>>> import numpy as np
>>> import numpy.linalg as la
>>> np.set_printoptions(precision=3, suppress=True, linewidth=120, sign=" ")
>>> A2 = np.array([[-1, -2, 2, 1, 2, 1],
...     [2, 1, 2, -2, 0, 0],
...     [1, 2, 0, 2, 1, -1],
...     [-2, 0, 0, 2, 0, 0],
...     [-1, 1, 1, 2, 0, 2],
...     [2, -2, 1, -2, 2, 0]])
>>> feats = np.triu(A2)
>>> feats
array([[-1, -2,  2,  1,  2,  1],
       [ 0,  1,  2, -2,  0,  0],
       [ 0,  0,  0,  2,  1, -1],
       [ 0,  0,  0,  2,  0,  0],
       [ 0,  0,  0,  0,  0,  2],
       [ 0,  0,  0,  0,  0,  0]])
>>> # rows and columns are dependent
>>> feats @ feats
array([[ 1,  0, -6,  9,  0,  1],
       [ 0,  1,  2, -2,  2, -2],
       [ 0,  0,  0,  4,  0,  2],
       [ 0,  0,  0,  4,  0,  0],
       [ 0,  0,  0,  0,  0,  0],
       [ 0,  0,  0,  0,  0,  0]])
>>> np.prod(np.diag(feats)), round(la.det(feats), 3)
(np.int64(0), np.float64(0.0))
>>> [int(la.matrix_rank(la.matrix_power(feats, p))) for p in range(1, 7)]
[5, 4, 3, 3, 3, 3]
>>> np.sort(la.eigvals(feats))
array([-1.,  0.,  0.,  0.,  1.,  2.])
>>> la.matrix_rank(feats - feats[0, 0] * np.eye(6))
np.int64(5)
>>> try:
...     la.inv(feats)
... except la.LinAlgError as e:
...     print(repr(e))
... 
LinAlgError('Singular matrix')
>>> A2 = np.array([[-1, 2, 3],
...     [-2, 1, 0],
...     [0, 3, -3],
...     [0, -2, 2],
...     [-2, 0, -2],
...     [2, 3, 1]])
>>> np.einsum("ij->j", feats)
array([-1, -1,  4,  3,  3,  2])
>>> la.matrix_rank(feats @ A2)
np.int64(3)
>>> np.einsum("ij,ij->i", feats, feats)
array([ 15,   9,   6,   4,   4,   0])
>>> np.vstack([feats, A2.T]).shape
(9, 6)
>>> np.einsum("ik,kj->ij", feats, A2)
array([[  3,   3, -10],
       [ -2,  11, -10],
       [ -4,  -7,   1],
       [  0,  -4,   4],
       [  4,   6,   2],
       [  0,   0,   0]])
>>> np.allclose(feats[:-1].T @ la.lstsq(feats[:-1].T, feats[-1])[0], feats[-1])
True
>>> np.round(feats @ la.pinv(feats) @ feats, 3) + 0
array([[-1., -2.,  2.,  1.,  2.,  1.],
       [ 0.,  1.,  2., -2.,  0.,  0.],
       [ 0.,  0.,  0.,  2.,  1., -1.],
       [ 0.,  0.,  0.,  2.,  0.,  0.],
       [ 0.,  0.,  0.,  0.,  0.,  2.],
       [ 0.,  0.,  0.,  0.,  0.,  0.]])
>>> la.lstsq(feats[:-1].T, feats[-1])[2]
np.int32(5)
>>> round(np.trace(la.pinv(feats) @ feats), 3)
np.float64(5.0)
>>> A = np.loadtxt("run3.csv", delimiter=",")
>>> A
array([[ 0.,  0.,  0.,  1.,  0.,  0.,  0.],
       [ 0.,  0.,  1.,  0.,  0.,  0.,  0.],
       [ 0.,  1.,  0.,  0.,  0.,  0.,  0.],
       [ 1.,  0.,  0.,  0.,  0.,  0.,  0.],
       [ 0.,  0.,  0.,  0.,  0.,  0.,  1.],
       [ 0.,  0.,  0.,  0.,  0.,  0.,  0.],
       [ 0.,  0.,  0.,  0.,  1.,  0.,  0.]])
>>> # equal to its transpose
>>> np.unique(A.round(6), axis=0).shape
(7, 7)
>>> la.lstsq(A[:-1].T, A[-1])[2]
np.int32(5)
>>> np.round(np.trace(la.pinv(A) @ A), 3)
np.float64(6.0)
>>> np.allclose(A[:-1].T @ la.lstsq(A[:-1].T, A[-1])[0], A[-1])
False
>>> A @ la.pinv(A) @ A
array([[ 0.,  0.,  0.,  1.,  0.,  0.,  0.],
       [ 0.,  0.,  1.,  0.,  0.,  0.,  0.],
       [ 0.,  1.,  0.,  0.,  0.,  0.,  0.],
       [ 1.,  0.,  0.,  0.,  0.,  0.,  0.],
       [ 0.,  0.,  0.,  0.,  0.,  0.,  1.],
       [ 0.,  0.,  0.,  0.,  0.,  0.,  0.],
       [ 0.,  0.,  0.,  0.,  1.,  0.,  0.]])
>>> np.abs(np.diag(la.qr(A)[1])) > 1e-9
array([ True,  True,  True,  True,  True, False,  True])
>>> th = np.radians(45)
>>> Rm = np.eye(7)
>>> Rm[6, 6] = Rm[4, 4] = np.cos(th)
>>> Rm[6, 4], Rm[4, 6] = -np.sin(th), np.sin(th)
>>> Rm
array([[ 1.   ,  0.   ,  0.   ,  0.   ,  0.   ,  0.   ,  0.   ],
       [ 0.   ,  1.   ,  0.   ,  0.   ,  0.   ,  0.   ,  0.   ],
       [ 0.   ,  0.   ,  1.   ,  0.   ,  0.   ,  0.   ,  0.   ],
       [ 0.   ,  0.   ,  0.   ,  1.   ,  0.   ,  0.   ,  0.   ],
       [ 0.   ,  0.   ,  0.   ,  0.   ,  0.707,  0.   ,  0.707],
       [ 0.   ,  0.   ,  0.   ,  0.   ,  0.   ,  1.   ,  0.   ],
       [ 0.   ,  0.   ,  0.   ,  0.   , -0.707,  0.   ,  0.707]])
>>> A2 = A @ Rm.T
>>> A2
array([[ 0.   ,  0.   ,  0.   ,  1.   ,  0.   ,  0.   ,  0.   ],
       [ 0.   ,  0.   ,  1.   ,  0.   ,  0.   ,  0.   ,  0.   ],
       [ 0.   ,  1.   ,  0.   ,  0.   ,  0.   ,  0.   ,  0.   ],
       [ 1.   ,  0.   ,  0.   ,  0.   ,  0.   ,  0.   ,  0.   ],
       [ 0.   ,  0.   ,  0.   ,  0.   ,  0.707,  0.   ,  0.707],
       [ 0.   ,  0.   ,  0.   ,  0.   ,  0.   ,  0.   ,  0.   ],
       [ 0.   ,  0.   ,  0.   ,  0.   ,  0.707,  0.   , -0.707]])
